$ python -q
>>> import numpy as np
>>> np.set_printoptions(precision=3, suppress=True, linewidth=200)
>>> M = np.loadtxt("layer6.csv", delimiter=",")
>>> M
array([[0.754, 0.431],
       [0.431, 0.246]])
>>> U, sig, Vt = np.linalg.svd(M, full_matrices=False)
>>> np.round(U.T @ M @ Vt.T, 3) + 0
array([[1., 0.],
       [0., 0.]])
>>> np.abs(Vt[0])
array([0.868, 0.496])
>>> (sig > 1e-8).sum()
np.int64(1)
>>> np.round(Vt @ Vt.T, 3) + 0
array([[1., 0.],
       [0., 1.]])
>>> np.round(sig / sig[0], 3) + 0
array([1., 0.])
>>> U.shape, sig.shape, Vt.shape
((2, 2), (2,), (2, 2))
>>> data = np.load("data.npy")
>>> data
array([[ 0.,  0.,  0.,  0.,  0.,  0.,  0.],
       [ 0.,  0.,  0.,  0.,  0.,  0., -3.],
       [ 0.,  0.,  0.,  0.,  0.,  0.,  1.],
       [ 0.,  0.,  0.,  0.,  0.,  0.,  3.],
       [ 0.,  0.,  0.,  0.,  0.,  0.,  2.],
       [ 0.,  0.,  0.,  0.,  0.,  0.,  3.],
       [ 0., -3.,  1.,  3.,  2.,  3.,  0.]])
>>> U, sig, Vt = np.linalg.svd(data)
>>> V = Vt[:(sig > 1e-8).sum()]
>>> rng = np.random.default_rng(15028)
>>> x = data[2] + -3 * data[5] + rng.integers(2) * np.eye(7)[1]
>>> x
array([ 0.,  1.,  0.,  0.,  0.,  0., -8.])
>>> np.round(np.linalg.norm(x - V.T @ V @ x), 3)
np.float64(0.848)
>>> np.diag(V.T @ V)
array([0.   , 0.281, 0.031, 0.281, 0.125, 0.281, 1.   ])
>>> np.linalg.matrix_rank(np.vstack([data, x]))
np.int64(3)
